$ ipython --no-banner

In [1]: import numpy as np

In [2]: np.set_printoptions(suppress=True, linewidth=160)

In [3]: def rnd(a):
   ...:     return np.round(a, 2) + 0
   ...: 

In [4]: F = np.load("dump.npy")

In [5]: F
Out[5]: 
array([[ -1,  -1,  -1,  -1,  -1,  -1,  -1,  -1,  -1,  -1],
       [ -1,  -2,  -2,  -2,  -2,  -2,  -2,  -2,  -2,  -2],
       [ -1,  -2,  -3,  -3,  -3,  -3,  -3,  -3,  -3,  -3],
       [ -1,  -2,  -3,  -4,  -4,  -4,  -4,  -4,  -4,  -4],
       [ -1,  -2,  -3,  -4,  -5,  -5,  -5,  -5,  -5,  -5],
       [ -1,  -2,  -3,  -4,  -5,  -6,  -6,  -6,  -6,  -6],
       [ -1,  -2,  -3,  -4,  -5,  -6,  -7,  -7,  -7,  -7],
       [ -1,  -2,  -3,  -4,  -5,  -6,  -7,  -8,  -8,  -8],
       [ -1,  -2,  -3,  -4,  -5,  -6,  -7,  -8,  -9,  -9],
       [ -1,  -2,  -3,  -4,  -5,  -6,  -7,  -8,  -9, -10]])

In [6]: np.diff(F, axis=0)
Out[6]: 
array([[ 0, -1, -1, -1, -1, -1, -1, -1, -1, -1],
       [ 0,  0, -1, -1, -1, -1, -1, -1, -1, -1],
       [ 0,  0,  0, -1, -1, -1, -1, -1, -1, -1],
       [ 0,  0,  0,  0, -1, -1, -1, -1, -1, -1],
       [ 0,  0,  0,  0,  0, -1, -1, -1, -1, -1],
       [ 0,  0,  0,  0,  0,  0, -1, -1, -1, -1],
       [ 0,  0,  0,  0,  0,  0,  0, -1, -1, -1],
       [ 0,  0,  0,  0,  0,  0,  0,  0, -1, -1],
       [ 0,  0,  0,  0,  0,  0,  0,  0,  0, -1]])

In [7]: F[10]
IndexError: index 10 is out of bounds for axis 0 with size 10


In [8]: F[:, 10]
IndexError: index 10 is out of bounds for axis 1 with size 10


In [9]: F.shape
Out[9]: (10, 10)

In [10]: F.sum(axis=1)
Out[10]: array([-10, -19, -27, -34, -40, -45, -49, -52, -54, -55])

In [11]: np.linalg.matrix_rank(F)
Out[11]: np.int64(10)

In [12]: evals, vecs = np.linalg.eigh(F)

In [13]: vec = np.array([1, 2, -1, 3, 2, -3, 0, -2, 3, 2])

In [14]: np.abs(F).sum(axis=1).max(), rnd(np.abs(evals).max())
Out[14]: (np.int64(55), np.float64(44.77))

In [15]: rnd(vecs * np.abs(evals) @ vecs.T)
Out[15]: 
array([[ 1.,  1.,  1.,  1.,  1.,  1.,  1.,  1.,  1.,  1.],
       [ 1.,  2.,  2.,  2.,  2.,  2.,  2.,  2.,  2.,  2.],
       [ 1.,  2.,  3.,  3.,  3.,  3.,  3.,  3.,  3.,  3.],
       [ 1.,  2.,  3.,  4.,  4.,  4.,  4.,  4.,  4.,  4.],
       [ 1.,  2.,  3.,  4.,  5.,  5.,  5.,  5.,  5.,  5.],
       [ 1.,  2.,  3.,  4.,  5.,  6.,  6.,  6.,  6.,  6.],
       [ 1.,  2.,  3.,  4.,  5.,  6.,  7.,  7.,  7.,  7.],
       [ 1.,  2.,  3.,  4.,  5.,  6.,  7.,  8.,  8.,  8.],
       [ 1.,  2.,  3.,  4.,  5.,  6.,  7.,  8.,  9.,  9.],
       [ 1.,  2.,  3.,  4.,  5.,  6.,  7.,  8.,  9., 10.]])

In [16]: rnd(np.linalg.eigvalsh(F[1:, 1:]))
Out[16]: array([-44.58,  -4.89,  -1.75,  -0.91,  -0.58,  -0.42,  -0.33,  -0.28,  -0.26])

In [17]: vec = np.array([0, 1, 0, 2, 1, 1, 1, 2, 2, 0])

In [18]: target = F @ vec

In [19]: coef, lr = np.zeros(10), 1 / np.linalg.norm(F, 2) ** 2

In [20]: for i in range(20):
    ...:     coef -= lr * F.T @ (F @ coef - target)
    ...:     if i % 5 == 0: print(i, round(np.linalg.norm(F @ coef - target), 2))
    ...: 
0 3.52
5 3.33
10 3.15
15 2.99

In [21]: rnd(coef)
Out[21]: array([0.24, 0.47, 0.68, 0.87, 1.03, 1.16, 1.25, 1.32, 1.35, 1.36])

In [22]: th = np.radians(30)

In [23]: Rm = np.eye(10)

In [24]: Rm[4, 4] = Rm[9, 9] = np.cos(th)

In [25]: Rm[4, 9], Rm[9, 4] = -np.sin(th), np.sin(th)

In [26]: rnd(Rm)
Out[26]: 
array([[ 1.  ,  0.  ,  0.  ,  0.  ,  0.  ,  0.  ,  0.  ,  0.  ,  0.  ,  0.  ],
       [ 0.  ,  1.  ,  0.  ,  0.  ,  0.  ,  0.  ,  0.  ,  0.  ,  0.  ,  0.  ],
       [ 0.  ,  0.  ,  1.  ,  0.  ,  0.  ,  0.  ,  0.  ,  0.  ,  0.  ,  0.  ],
       [ 0.  ,  0.  ,  0.  ,  1.  ,  0.  ,  0.  ,  0.  ,  0.  ,  0.  ,  0.  ],
       [ 0.  ,  0.  ,  0.  ,  0.  ,  0.87,  0.  ,  0.  ,  0.  ,  0.  , -0.5 ],
       [ 0.  ,  0.  ,  0.  ,  0.  ,  0.  ,  1.  ,  0.  ,  0.  ,  0.  ,  0.  ],
       [ 0.  ,  0.  ,  0.  ,  0.  ,  0.  ,  0.  ,  1.  ,  0.  ,  0.  ,  0.  ],
       [ 0.  ,  0.  ,  0.  ,  0.  ,  0.  ,  0.  ,  0.  ,  1.  ,  0.  ,  0.  ],
       [ 0.  ,  0.  ,  0.  ,  0.  ,  0.  ,  0.  ,  0.  ,  0.  ,  1.  ,  0.  ],
       [ 0.  ,  0.  ,  0.  ,  0.  ,  0.5 ,  0.  ,  0.  ,  0.  ,  0.  ,  0.87]])

In [27]: B = F @ Rm.T

In [28]: print(rnd(np.linalg.svd(F, compute_uv=False)), rnd(np.linalg.svd(B, compute_uv=False)))
[44.77  5.05  1.87  1.    0.64  0.47  0.37  0.31  0.27  0.26] [44.77  5.05  1.87  1.    0.64  0.47  0.37  0.31  0.27  0.26]

In [29]: rnd(np.abs(B - F).max(axis=0))
Out[29]: array([0.  , 0.  , 0.  , 0.  , 5.67, 0.  , 0.  , 0.  , 0.  , 1.83])

In [30]: print(np.allclose(F @ F.T, B @ B.T))
True

In [31]: rnd(np.linalg.det(Rm)), rnd(np.trace(Rm))
Out[31]: (np.float64(1.0), np.float64(9.73))

In [32]: np.allclose(F, F.T)
Out[32]: True

In [33]: print(np.trace(F))
-55

In [34]: F.inv()
AttributeError: 'numpy.ndarray' object has no attribute 'inv'


In [35]: np.allclose(F @ F.T, F.T @ F)
Out[35]: True

In [36]: print(F @ F)
[[ 10  19  27  34  40  45  49  52  54  55]
 [ 19  37  53  67  79  89  97 103 107 109]
 [ 27  53  77  98 116 131 143 152 158 161]
 [ 34  67  98 126 150 170 186 198 206 210]
 [ 40  79 116 150 180 205 225 240 250 255]
 [ 45  89 131 170 205 235 259 277 289 295]
 [ 49  97 143 186 225 259 287 308 322 329]
 [ 52 103 152 198 240 277 308 332 348 356]
 [ 54 107 158 206 250 289 322 348 366 375]
 [ 55 109 161 210 255 295 329 356 375 385]]

In [37]: X = np.loadtxt("case2.csv", delimiter=",")

In [38]: X
Out[38]: 
array([[ -1.,   1.,   0.,   0.,  -3.,  -1.,  -3.],
       [ -4.,   5.,   3.,  -3.,   5.,   3.,   5.],
       [ -3.,  -4.,   2.,   3.,   4.,   1.,  -4.],
       [ -5.,   3.,   3.,   0.,   0.,  -2.,  -5.],
       [  3.,  -1.,   5.,  -2.,   4.,   5.,  -5.],
       [ -2.,   4.,   3.,   5.,  -1.,   2.,  -1.],
       [  0.,   1.,   5.,  -2.,   5.,   1.,  -3.],
       [  3.,   3.,   0.,   3.,  -2.,  -1.,   3.],
       [ -3.,   1.,  -2.,   1.,  -5.,   2.,  -3.],
       [ -5.,  -3.,  -5.,  -5.,   5.,   4.,  -1.],
       [ -3.,   0.,   2.,   1.,   1.,   3.,  -2.],
       [  7.,  -9.,  -6.,   6., -13.,  -7., -13.]])

In [39]: vec = np.array([0, -2, -1, 0, 0, 0, 0])

In [40]: target = X @ vec

In [41]: rnd(np.linalg.solve(X.T @ X, X.T @ target))
Out[41]: array([ 0., -2., -1.,  0.,  0.,  0.,  0.])

In [42]: rng = np.random.default_rng(8679)

In [43]: target = target + 0.3 * rng.normal(size=12)

In [44]: rnd(target)
Out[44]: array([ -2.23, -12.63,   5.83,  -9.25,  -2.87, -10.63,  -7.16,  -5.64,  -0.45,  11.04,  -2.23,  23.95])

In [45]: coef, *_ = np.linalg.lstsq(X, target)

In [46]: [round(float(np.linalg.norm(np.linalg.solve(X.T @ X + lam * np.eye(7), X.T @ target))), 2) for lam in (0, 1, 10, 100)]
Out[46]: [2.2, 2.18, 2.03, 1.39]

In [47]: coef.round()
Out[47]: array([ 0., -2., -1.,  0.,  0.,  0., -0.])

In [48]: A = np.loadtxt("sample19.csv", delimiter=",")

In [49]: A
Out[49]: 
array([[ 4.,  5., -5.,  9.,  1.,  7.],
       [ 6.,  9., -9.,  3.,  3.,  2.],
       [ 3.,  7., -7.,  0.,  4.,  0.],
       [ 5.,  8., -8.,  6.,  9.,  3.],
       [ 3.,  1., -1.,  7.,  7.,  1.],
       [ 0.,  3., -3.,  3.,  1.,  4.],
       [ 5.,  3., -3.,  1.,  6.,  7.],
       [ 8.,  1., -1.,  4.,  5.,  4.],
       [ 0.,  8., -8.,  3.,  5.,  1.],
       [ 0.,  4., -4.,  1.,  4.,  0.],
       [ 9.,  4., -4.,  8.,  3.,  3.]])

In [50]: evals, vecs = np.linalg.eigh(F)

In [51]: rnd(np.linalg.eigvalsh(F + 4 * np.eye(10)))
Out[51]: array([-40.77,  -1.05,   2.13,   3.  ,   3.36,   3.53,   3.63,   3.69,   3.73,   3.74])

In [52]: rnd(np.linalg.svd(F, compute_uv=False))
Out[52]: array([44.77,  5.05,  1.87,  1.  ,  0.64,  0.47,  0.37,  0.31,  0.27,  0.26])

In [53]: rnd(vecs.T @ F @ vecs)
Out[53]: 
array([[-44.77,   0.  ,   0.  ,   0.  ,   0.  ,   0.  ,   0.  ,   0.  ,   0.  ,   0.  ],
       [  0.  ,  -5.05,   0.  ,   0.  ,   0.  ,   0.  ,   0.  ,   0.  ,   0.  ,   0.  ],
       [  0.  ,   0.  ,  -1.87,   0.  ,   0.  ,   0.  ,   0.  ,   0.  ,   0.  ,   0.  ],
       [  0.  ,   0.  ,   0.  ,  -1.  ,   0.  ,   0.  ,   0.  ,   0.  ,   0.  ,   0.  ],
       [  0.  ,   0.  ,   0.  ,   0.  ,  -0.64,   0.  ,   0.  ,   0.  ,   0.  ,   0.  ],
       [  0.  ,   0.  ,   0.  ,   0.  ,   0.  ,  -0.47,   0.  ,   0.  ,   0.  ,   0.  ],
       [  0.  ,   0.  ,   0.  ,   0.  ,   0.  ,   0.  ,  -0.37,   0.  ,   0.  ,   0.  ],
       [  0.  ,   0.  ,   0.  ,   0.  ,   0.  ,   0.  ,   0.  ,  -0.31,   0.  ,   0.  ],
       [  0.  ,   0.  ,   0.  ,   0.  ,   0.  ,   0.  ,   0.  ,   0.  ,  -0.27,   0.  ],
       [  0.  ,   0.  ,   0.  ,   0.  ,   0.  ,   0.  ,   0.  ,   0.  ,   0.  ,  -0.26]])

In [54]: np.unique(A.round(6), axis=0).shape
Out[54]: (11, 6)

In [55]: np.linalg.lstsq(A[:-1].T, A[-1])[2]
Out[55]: np.int32(5)

In [56]: np.abs(np.diag(np.linalg.qr(A)[1])) > 1e-9
Out[56]: array([ True,  True, False,  True,  True,  True])

In [57]: rnd(np.trace(np.linalg.pinv(A) @ A))
Out[57]: np.float64(5.0)

In [58]: rnd(A @ np.linalg.pinv(A) @ A)
Out[58]: 
array([[ 4.,  5., -5.,  9.,  1.,  7.],
       [ 6.,  9., -9.,  3.,  3.,  2.],
       [ 3.,  7., -7.,  0.,  4.,  0.],
       [ 5.,  8., -8.,  6.,  9.,  3.],
       [ 3.,  1., -1.,  7.,  7.,  1.],
       [ 0.,  3., -3.,  3.,  1.,  4.],
       [ 5.,  3., -3.,  1.,  6.,  7.],
       [ 8.,  1., -1.,  4.,  5.,  4.],
       [ 0.,  8., -8.,  3.,  5.,  1.],
       [ 0.,  4., -4.,  1.,  4.,  0.],
       [ 9.,  4., -4.,  8.,  3.,  3.]])
